% ipython --no-banner

In [1]: import numpy as np

In [2]: import numpy.linalg as la

In [3]: np.set_printoptions(precision=2, suppress=True, linewidth=140)

In [4]: def tidy(a):
   ...:     return np.round(a, 2) + 0
   ...: 

In [5]: data = np.array([[1.05, 0.0, -2.0], [-1.0, -2.95, 3.0], [1.0, 0.0, -1.95]])

In [6]: x = np.array([1, 2, -1])

In [7]: h = np.maximum(data @ x, 0)

In [8]: print(tidy(np.tanh(data @ x)))
[ 1.   -1.    0.99]

In [9]: print(np.maximum(data @ (3 * x), 0))
[9.15 0.   8.85]

In [10]: print(np.maximum(data @ x, 0) - np.maximum(-data @ x, 0))
[ 3.05 -9.9   2.95]

In [11]: print(data * (h > 1e-9)[:, None])
[[ 1.05  0.   -2.  ]
 [-0.   -0.    0.  ]
 [ 1.    0.   -1.95]]

In [12]: print(tidy(data.T @ h))
[  6.15   0.   -11.85]

In [13]: print(np.flatnonzero(h > 1e-9))
[0 2]

In [14]: evals, V = la.eig(data)

In [15]: print(tidy(np.sort(la.eigvals(data.T))))
[-2.95 -0.95  0.05]

In [16]: print(data @ V[:, 0] - evals[0] * V[:, 0])
[0. 0. 0.]

In [17]: print(tidy(evals))
[-2.95  0.05 -0.95]

In [18]: Q, R = la.qr(data)

In [19]: print(tidy(Q))
[[-0.6  -0.41 -0.69]
 [ 0.57 -0.82  0.  ]
 [-0.57 -0.39  0.72]]

In [20]: print(np.trace(Q @ Q.T))
3.0

In [21]: print(Q.shape, R.shape)
(3, 3) (3, 3)

In [22]: print(tidy(R))
[[-1.76 -1.67  4.  ]
 [ 0.    2.43 -0.88]
 [ 0.    0.   -0.03]]

In [23]: evals, V = la.eig(R)

In [24]: print(tidy(np.prod(evals)))
0.14

In [25]: x = np.array([3, 3, -2])

In [26]: target = data @ x

In [27]: print(target)
[  7.15 -17.85   6.9 ]

In [28]: print(tidy(la.solve(data, target)))
[ 3.  3. -2.]

In [29]: print(tidy(la.solve(data, data[:, 0])))
[1. 0. 0.]

In [30]: print(tidy(la.solve(data, 4 * target)))
[12. 12. -8.]

In [31]: M2 = np.array([[3, 3, -1],
    ...:     [2, -2, 1],
    ...:     [-1, 0, 2],
    ...:     [-3, -2, 3],
    ...:     [0, 1, -1],
    ...:     [2, 0, 2],
    ...:     [-2, -1, -3],
    ...:     [1, 3, -3]])

In [32]: W2 = np.array([[1, 1, 3, 0], [1, 2, 3, 3], [2, 2, 1, 3]])

In [33]: rng = np.random.default_rng(483)

In [34]: F = M2 @ W2 + 0.05 * rng.normal(size=(8, 4))

In [35]: print(tidy(F))
[[  4.11   7.06  17.04   5.87]
 [  1.95  -0.07   0.99  -3.01]
 [  3.05   3.    -1.1    6.05]
 [  0.96  -1.01 -11.93   3.  ]
 [ -1.02   0.04   1.96   0.01]
 [  5.98   6.03   7.98   6.06]
 [ -9.06  -9.9  -12.02 -11.97]
 [ -1.98   1.05   9.05  -0.03]]

In [36]: x = np.array([2, 2, 0, -2])

In [37]: target = F @ x

In [38]: print(tidy(la.lstsq(F, target)[0]))
[ 2.  2.  0. -2.]

In [39]: print(tidy(la.solve(F.T @ F, F.T @ target)))
[ 2.  2.  0. -2.]

In [40]: print(tidy(target))
[ 10.59   9.78  -0.01  -6.11  -1.97  11.9  -13.98  -1.82]

In [41]: target = target + 0.02 * rng.normal(size=8)

In [42]: print(tidy(target))
[ 10.57   9.78  -0.01  -6.13  -1.96  11.87 -13.97  -1.81]

In [43]: coef, *_ = la.lstsq(F, target)

In [44]: print([round(float(la.norm(la.solve(F.T @ F + lam * np.eye(4), F.T @ target))), 2) for lam in (0, 1, 10, 100)])
[3.4, 2.88, 2.02, 0.73]

In [45]: print(tidy(coef))
[ 2.04  1.87  0.03 -1.96]

In [46]: hat = F @ la.solve(F.T @ F, F.T)

In [47]: print(tidy(np.trace(hat)))
4.0

In [48]: print(tidy(np.diag(hat)))
[0.54 0.62 0.25 0.53 0.13 0.62 0.91 0.4 ]

In [49]: print(tidy(hat @ F[:, 2]))
[ 17.04   0.99  -1.1  -11.93   1.96   7.98 -12.02   9.05]

In [50]: print(np.allclose(hat @ hat, hat))
True

In [51]: M2 = np.array([[-3, 0, -2], [2, -2, -3], [3, -2, 1], [2, 3, 5]])

In [52]: print(tidy(np.einsum("ij->j", F)))
[ 3.98  6.18 11.97  5.97]

In [53]: print(la.matrix_rank(F @ M2))
3

In [54]: print(np.vstack([F, M2.T]).shape)
(11, 4)

In [55]: print(la.matrix_rank(np.vstack([F, M2.T])))
4

In [56]: left, s, vt = la.svd(data, full_matrices=False)

In [57]: print(np.allclose(left * s @ vt, data))
True

In [58]: print((s > 1e-8).sum())
3

In [59]: print(left.shape, s.shape, vt.shape)
(3, 3) (3,) (3, 3)

In [60]: print(tidy(s / s[0]))
[1.   0.38 0.  ]

In [61]: print(tidy(np.abs(vt[0])))
[0.33 0.49 0.81]
